$ ipython --no-banner

In [1]: import numpy as np

In [2]: np.set_printoptions(precision=3, suppress=True, linewidth=200)

In [3]: def rnd(a):
   ...:     return np.round(a, 3) + 0
   ...: 

In [4]: mat = 0.9 ** np.abs(np.subtract.outer(np.arange(3), np.arange(3)))

In [5]: mat
Out[5]: 
array([[1.  , 0.9 , 0.81],
       [0.9 , 1.  , 0.9 ],
       [0.81, 0.9 , 1.  ]])

In [6]: evals, vecs = np.linalg.eig(mat)

In [7]: rnd(np.prod(evals))
Out[7]: np.float64(0.036)

In [8]: rnd(evals)
Out[8]: array([2.741, 0.19 , 0.069])

In [9]: rnd(np.sort(np.linalg.eigvals(mat.T)))
Out[9]: array([0.069, 0.19 , 2.741])

In [10]: evals, vecs = np.linalg.eigh(mat)

In [11]: rnd(vecs.T @ mat @ vecs)
Out[11]: 
array([[0.069, 0.   , 0.   ],
       [0.   , 0.19 , 0.   ],
       [0.   , 0.   , 2.741]])

In [12]: rnd(evals)
Out[12]: array([0.069, 0.19 , 2.741])

In [13]: (evals > 1e-8).sum(), (evals < -1e-8).sum()
Out[13]: (np.int64(3), np.int64(0))

In [14]: rnd(np.abs(vecs[:, -1]))
Out[14]: array([0.571, 0.59 , 0.571])

In [15]: np.unique(evals.round(6) + 0, return_counts=True)[1]
Out[15]: array([1, 1, 1])

In [16]: round(np.log10(np.linalg.cond(mat)))
Out[16]: 2

In [17]: [round(float(x), 3) for x in np.linalg.svd(mat, compute_uv=False)[:3]]
Out[17]: [2.741, 0.19, 0.069]

In [18]: np.linalg.cond(mat) > 100
Out[18]: np.False_

In [19]: other = mat / np.linalg.norm(mat, axis=1, keepdims=True)

In [20]: C2 = other @ other.T

In [21]: (C2 - 2 * np.eye(3)).round(6).argmax(axis=1)
Out[21]: array([1, 0, 1])

In [22]: rnd(np.degrees(np.arccos(np.clip(C2[2, 0], -1, 1))))
Out[22]: np.float64(9.816)

In [23]: rnd(C2[2])
Out[23]: array([0.985, 0.995, 1.   ])

In [24]: rnd(C2)
Out[24]: 
array([[1.   , 0.995, 0.985],
       [0.995, 1.   , 0.995],
       [0.985, 0.995, 1.   ]])
